% python3 -q
>>> import numpy as np
>>> from numpy import linalg as LA
>>> np.set_printoptions(precision=1, suppress=True, linewidth=140, legacy="1.25")
>>> feats = np.load("sample7.npy")
>>> print(feats)
[[ 3  1 -2  1  2  0 -3 -3]
 [-1 -1  0 -3 -2 -3 -1  2]
 [ 1  1 -2  3  2  2  2 -3]
 [ 2  2 -1  0  2 -1 -1 -2]
 [ 7  3 -6  0  7 -4 -2 -5]
 [ 6 -1 -6  1  4 -3  0  6]
 [ 6  5 -1 -1  2 -7  0  1]
 [ 3 -2 -4  5  1  3  1  5]
 [-1 -1 -1  3  0  3  3 -1]
 [ 5  5  1  2 -5  0 -1  6]
 [ 8  5 -5  3  2  2 -4 -2]
 [ 0  0  0  0  0  0  0  0]
 [ 4  1 -5 -2 -1 -3  1  5]
 [ 5  4 -2  2  2 -4  3  0]
 [-2 -2 -1  0 -2  0  2  1]
 [ 0  0  0  0  0  0  0  0]
 [ 4  5  2  0 -1 -4 -2  1]
 [ 2  3  3  0 -3 -3 -1  3]
 [ 2  2 -1  0  2 -1 -1 -2]
 [ 3 -3 -4  4  5  0 -2 -1]
 [ 2  2 -1  0  2 -1 -1 -2]
 [ 1  1 -1 -3  0 -4 -2  0]
 [ 4  3  0 -1  0 -6  1  3]
 [-1 -1  0 -3 -2 -3 -1  2]
 [ 7  0 -5  3  3  0 -5  3]
 [ 4  2 -4 -1  5 -4  1 -2]
 [ 0  0  0  0  0  0  0  0]
 [ 3  1 -2  1  2  0 -3 -3]
 [-1 -1  0 -3 -2 -3 -1  2]
 [ 6  0 -4  1  7 -4 -6 -2]
 [ 8  6 -1  3 -3  0 -4  3]]
>>> # row 15 repeats row 11
>>> other = np.array([[1, 1], [2, 0], [1, 2], [3, 2], [3, 2], [1, 2], [2, 2], [2, 3]])
>>> print(np.einsum("ij->j", feats))
[ 90  40 -53  15  29 -48 -27  15]
>>> print(other.T @ feats.T)
[[  0 -19  16   4  10  22  13  28  12  17  18   0   1  25  -7   0   7   3   4  14   4 -15   9 -19  16  10   0   0 -19   6  17]
 [-10 -13   6  -6 -18  16  -5  30  12  17  -2   0  -1   7  -1   0  -3   3  -6   6  -6 -19   1 -13   8  -8   0 -10 -13 -12   7]]
>>> print(np.einsum("ik,kj->ij", feats, other))
[[  0 -10]
 [-19 -13]
 [ 16   6]
 [  4  -6]
 [ 10 -18]
 [ 22  16]
 [ 13  -5]
 [ 28  30]
 [ 12  12]
 [ 17  17]
 [ 18  -2]
 [  0   0]
 [  1  -1]
 [ 25   7]
 [ -7  -1]
 [  0   0]
 [  7  -3]
 [  3   3]
 [  4  -6]
 [ 14   6]
 [  4  -6]
 [-15 -19]
 [  9   1]
 [-19 -13]
 [ 16   8]
 [ 10  -8]
 [  0   0]
 [  0 -10]
 [-19 -13]
 [  6 -12]
 [ 17   7]]
>>> lab = feats[:, 4] > np.median(feats[:, 4])
>>> r0 = feats[lab].mean(axis=0) - feats[~lab].mean(axis=0)
>>> print(((feats - feats.mean(axis=0)) @ r0 > 0).astype(int))
[1 0 1 1 1 1 1 0 0 0 1 0 0 1 0 0 0 0 1 1 1 0 0 0 1 1 0 1 0 1 0]
>>> other = np.c_[feats[:, :4] @ np.array([[1, 2, 0, 2], [0, 0, 0, 2], [1, 2, 2, 0], [1, 1, 2, 2]]), np.array([1, 1, 1, 2, 2, 0, 0, 0, 0, 0, 0, 0, 0, 1, 1, 0, 2, 1, 0, 2, 0, 1, 1, 0, 1, 2, 2, 0, 2, 1, 2])]
>>> print(other)
[[  2   3  -2  10   1]
 [ -4  -5  -6 -10   1]
 [  2   1   2  10   1]
 [  1   2  -2   8   2]
 [  1   2 -12  20   2]
 [  1   1 -10  12   0]
 [  4   9  -4  20   0]
 [  4   3   2  12   0]
 [  1  -1   4   2   0]
 [  8  14   6  24   0]
 [  6   9  -4  32   0]
 [  0   0   0   0   0]
 [ -3  -4 -14   6   0]
 [  5   8   0  22   1]
 [ -3  -6  -2  -8   1]
 [  0   0   0   0   0]
 [  6  12   4  18   2]
 [  5  10   6  10   1]
 [  1   2  -2   8   0]
 [  3   2   0   8   2]
 [  1   2  -2   8   0]
 [ -3  -3  -8  -2   1]
 [  3   7  -2  12   1]
 [ -4  -5  -6 -10   0]
 [  5   7  -4  20   1]
 [ -1  -1 -10  10   2]
 [  0   0   0   0   2]
 [  2   3  -2  10   0]
 [ -4  -5  -6 -10   2]
 [  3   5  -6  14   1]
 [ 10  17   4  34   2]]
>>> print(np.round(LA.norm(other - feats @ LA.lstsq(feats, other)[0], axis=0), 1) + 0)
[0.  0.  0.  0.  4.2]
>>> print(LA.norm(LA.qr(feats)[0].T @ other, axis=0) ** 2 / ((other ** 2).sum(axis=0) + 1e-12))
[1.  1.  1.  1.  0.6]
>>> print(LA.matrix_rank(other))
5
>>> Xs = feats - feats.mean(axis=0)
>>> left, s, Vh = LA.svd(Xs, full_matrices=False)
>>> print((np.sign(left[:, 0]) == np.sign(left[0, 0])).astype(int))
[1 0 1 1 1 1 1 0 0 0 1 0 0 1 0 0 0 0 1 1 1 0 0 0 1 1 0 1 0 1 1]
>>> print(np.round(Xs.mean(axis=0), 1) + 0)
[0. 0. 0. 0. 0. 0. 0. 0.]
>>> print(np.round(Vh[0] * np.sign(Vh[0, np.abs(Vh[0]).argmax()]), 1) + 0)
[ 0.5  0.1 -0.4  0.2  0.6  0.  -0.2 -0.3]
>>> print(np.round(s ** 2 / (s ** 2).sum(), 1) + 0)
[0.4 0.2 0.2 0.1 0.1 0.  0.  0. ]
>>> print(round((s ** 2).sum() ** 2 / (s ** 4).sum(), 1))
4.3
>>> print(np.abs(Vh[0]).argmax())
4
